% ipython --no-banner

In [1]: import numpy as np

In [2]: import numpy.linalg as la

In [3]: np.set_printoptions(precision=2, suppress=True, linewidth=200, floatmode="fixed")

In [4]: X = np.load("mat.npy")

In [5]: print(X)
[[  1  -3   9 -27]
 [  1  -2   4  -8]
 [  1  -1   1  -1]
 [  1   0   0   0]
 [  1   1   1   1]
 [  1   2   4   8]
 [  1   3   9  27]]

In [6]: Uu, sig = la.svd(X)
ValueError: too many values to unpack (expected 2)


In [7]: Uu, sig, Vh = la.svd(X, full_matrices=False)

In [8]: print(np.cumsum(sig ** 2) / np.sum(sig ** 2))
[0.89 1.00 1.00 1.00]

In [9]: print(np.round(Uu.T @ X @ Vh.T, 2) + 0)
[[40.15  0.00  0.00  0.00]
 [ 0.00 14.14  0.00  0.00]
 [ 0.00  0.00  1.94  0.00]
 [ 0.00  0.00  0.00  1.71]]

In [10]: print(round(float(np.sqrt((sig ** 2).sum())), 2), round(la.norm(X), 2))
42.65 42.65

In [11]: print(Uu.shape, sig.shape, Vh.shape)
(7, 4) (4,) (4, 4)

In [12]: print(sig / sig[0])
[1.00 0.35 0.05 0.04]

In [13]: print((sig > 1e-8).sum())
4

In [14]: print(np.abs(Uu[:, 0]).round(6).argmax())
0

In [15]: hat = X @ la.solve(X.T @ X, X.T)

In [16]: print(np.round(la.eigvalsh(hat), 2) + 0)
[0.00 0.00 0.00 1.00 1.00 1.00 1.00]

In [17]: print(np.allclose(hat @ hat, hat))
True

In [18]: print(la.matrix_rank(np.eye(7) - hat))
3

In [19]: J = np.loadtxt("case4.csv", delimiter=",")

In [20]: print(J)
[[2.00 4.00 2.00 4.00 3.00 3.00 5.00 3.00]
 [2.00 4.00 4.00 3.00 5.00 5.00 1.00 3.00]
 [4.00 5.00 6.00 5.00 5.00 4.00 4.00 4.00]
 [2.00 8.00 4.00 4.00 4.00 7.00 5.00 6.00]
 [3.00 3.00 6.00 3.00 5.00 2.00 2.00 3.00]
 [3.00 2.00 4.00 4.00 2.00 3.00 3.00 6.00]
 [0.00 0.00 0.00 0.00 0.00 0.00 0.00 0.00]
 [1.00 5.00 3.00 1.00 4.00 2.00 2.00 2.00]
 [2.00 2.00 2.00 5.00 4.00 1.00 2.00 1.00]
 [4.00 5.00 2.00 6.00 5.00 3.00 5.00 3.00]
 [4.00 7.00 5.00 6.00 8.00 5.00 5.00 3.00]
 [3.00 3.00 0.00 4.00 2.00 2.00 2.00 1.00]
 [3.00 5.00 2.00 6.00 5.00 1.00 4.00 3.00]
 [2.00 1.00 0.00 2.00 2.00 0.00 0.00 0.00]
 [5.00 6.00 6.00 4.00 6.00 4.00 5.00 5.00]
 [3.00 3.00 6.00 3.00 5.00 2.00 2.00 3.00]
 [2.00 1.00 0.00 2.00 2.00 0.00 0.00 0.00]
 [3.00 3.00 6.00 3.00 5.00 2.00 2.00 3.00]
 [0.00 0.00 0.00 0.00 0.00 0.00 0.00 0.00]
 [2.00 3.00 0.00 1.00 1.00 2.00 3.00 2.00]
 [3.00 6.00 1.00 4.00 1.00 7.00 6.00 6.00]
 [4.00 4.00 3.00 4.00 3.00 0.00 4.00 5.00]
 [5.00 7.00 8.00 7.00 8.00 5.00 7.00 6.00]]

In [21]: blk = np.stack([J, 2 * J, J[::-1]])

In [22]: print(la.matrix_rank(blk))
[8 8 8]

In [23]: hat = J @ la.solve(J.T @ J, J.T)

In [24]: print(np.round(la.eigvalsh(hat), 2) + 0)
[0.00 0.00 0.00 0.00 0.00 0.00 0.00 0.00 0.00 0.00 0.00 0.00 0.00 0.00 0.00 1.00 1.00 1.00 1.00 1.00 1.00 1.00 1.00]

In [25]: print(np.round(hat @ J[:, 2], 2) + 0)
[2.00 4.00 6.00 4.00 6.00 4.00 0.00 3.00 2.00 2.00 5.00 0.00 2.00 0.00 6.00 6.00 0.00 6.00 0.00 0.00 1.00 3.00 8.00]

In [26]: Y = np.array([[1, 3, -1, 1, -2, -1, 3, 3, -3, 1, -3, -2, 3],
    ...:     [-2, 1, 0, 3, -2, 0, -1, -1, -3, 2, 0, 2, 3],
    ...:     [-1, 3, -2, -3, 0, 3, 1, -1, 2, 0, 1, 1, 1],
    ...:     [-3, -2, -1, 1, 0, -1, 3, 2, 1, -1, 3, 1, -3],
    ...:     [1, 2, 1, 3, -2, 2, 0, -3, 2, -1, 2, -2, -3],
    ...:     [1, -1, 2, 0, -1, 1, -2, 0, -2, -2, -1, -2, -3],
    ...:     [1, -3, 2, 1, 0, 0, -3, 3, 1, -1, 3, -2, -3],
    ...:     [-1, -2, 3, 2, 3, 2, 3, 3, 0, 1, -3, 0, -3],
    ...:     [3, -2, -1, 2, 3, -1, -2, 2, 3, -2, 3, 0, -1],
    ...:     [3, 3, -3, 0, 0, 1, 0, 2, 0, -3, 2, 3, -1],
    ...:     [3, -3, 2, -3, 0, -1, -1, 2, 1, 0, 1, 0, -3],
    ...:     [2, -2, -2, -3, 1, 1, 3, -1, -3, 0, -1, 2, -3],
    ...:     [0, 0, -1, 1, -2, -3, -1, -3, -3, -2, 3, 0, 3]])

In [27]: E = np.triu(Y, 1)

In [28]: print(E)
[[ 0  3 -1  1 -2 -1  3  3 -3  1 -3 -2  3]
 [ 0  0  0  3 -2  0 -1 -1 -3  2  0  2  3]
 [ 0  0  0 -3  0  3  1 -1  2  0  1  1  1]
 [ 0  0  0  0  0 -1  3  2  1 -1  3  1 -3]
 [ 0  0  0  0  0  2  0 -3  2 -1  2 -2 -3]
 [ 0  0  0  0  0  0 -2  0 -2 -2 -1 -2 -3]
 [ 0  0  0  0  0  0  0  3  1 -1  3 -2 -3]
 [ 0  0  0  0  0  0  0  0  0  1 -3  0 -3]
 [ 0  0  0  0  0  0  0  0  0 -2  3  0 -1]
 [ 0  0  0  0  0  0  0  0  0  0  2  3 -1]
 [ 0  0  0  0  0  0  0  0  0  0  0  0 -3]
 [ 0  0  0  0  0  0  0  0  0  0  0  0 -3]
 [ 0  0  0  0  0  0  0  0  0  0  0  0  0]]

In [29]: rng = np.random.default_rng(165)

In [30]: Y = E + rng.integers(-2, 3, (13, 11)) @ rng.integers(-2, 3, (11, 13))

In [31]: print(Y)
[[ 10  15 -10  11   5  -4   7   7  -5   0  -5   0  11]
 [  2  -2   2   2  -1   8  13  -9   2  -5  12   9   1]
 [  3   6  -9   6 -11   7   4   4   6   5  -3  -3   3]
 [ -7  -1   4  -6  -9  -3   0   7   4  -8   7   0  -8]
 [ -1  -7  -1  -1   4  -3  -8 -12   1  14  -3  -7  -1]
 [ -9 -10   5 -10  -3   0   4   0  -4   4  -7   5  -5]
 [  0   1   7   1   8  -1 -15   3  -4 -10  -2  -1  -7]
 [  6   7   4   8  12   3  -4  -2   3   3 -13  -2   7]
 [  1  -4  -7  -3 -11   1  10  -1   4  10  14  -4   0]
 [ -1  -2  -8  -7  -2  10  15 -11   2   3  12  13  -4]
 [  7   6   6   1  11  -3   4  12  -6  -1  -6   9   7]
 [  4   7  -1   5   0   7  -1   2   1 -14   7  -2  -8]
 [  5  -3   4   0  -9   2   0  -5  14   9  19  -7   2]]

In [32]: print(np.abs(Y - E).sum(axis=1))
[74 71 69 57 64 66 57 73 70 84 82 56 79]

In [33]: print([int(la.matrix_rank(la.matrix_power(E, p))) for p in range(1, 14)])
[11, 9, 7, 5, 4, 3, 2, 1, 0, 0, 0, 0, 0]

In [34]: print(np.sort(la.eigvals(E)))
[0.00 0.00 0.00 0.00 0.00 0.00 0.00 0.00 0.00 0.00 0.00 0.00 0.00]

In [35]: print(np.prod(np.diag(E)), np.round(la.det(E), 2))
0 0.0

In [36]: r = la.matrix_rank(E)

In [37]: print(r)
11

In [38]: ns = la.svd(E)[2][r:].T

In [39]: print(la.matrix_rank(E.T @ E), la.matrix_rank(E @ E.T))
11 11

In [40]: print([int(la.matrix_rank(E[:, :j + 1])) for j in range(13)])
[0, 1, 1, 2, 3, 4, 5, 6, 7, 8, 9, 10, 11]

In [41]: print([int(la.matrix_rank(E[:i])) for i in range(1, len(E) + 1)])
[1, 2, 3, 4, 5, 6, 7, 8, 9, 10, 11, 11, 11]

In [42]: print(ns.shape)
(13, 2)

In [43]: Uu, sig, Vh = la.svd(E)

In [44]: evecs = Vh[:(sig > 1e-8).sum()]

In [45]: x0 = E[0] + 3 * E[10] + rng.integers(2) * np.eye(13)[11]

In [46]: print(x0)
[ 0.00  3.00 -1.00  1.00 -2.00 -1.00  3.00  3.00 -3.00  1.00 -3.00 -1.00 -6.00]

In [47]: print(la.matrix_rank(np.vstack([E, x0])))
11

In [48]: print(np.allclose(evecs.T @ evecs @ x0, x0))
True

In [49]: print(round(float(la.norm(x0 - evecs.T @ evecs @ x0)), 2))
0.0

In [50]: print(np.diag(evecs.T @ evecs))
[0.00 0.90 0.10 1.00 1.00 1.00 1.00 1.00 1.00 1.00 1.00 1.00 1.00]
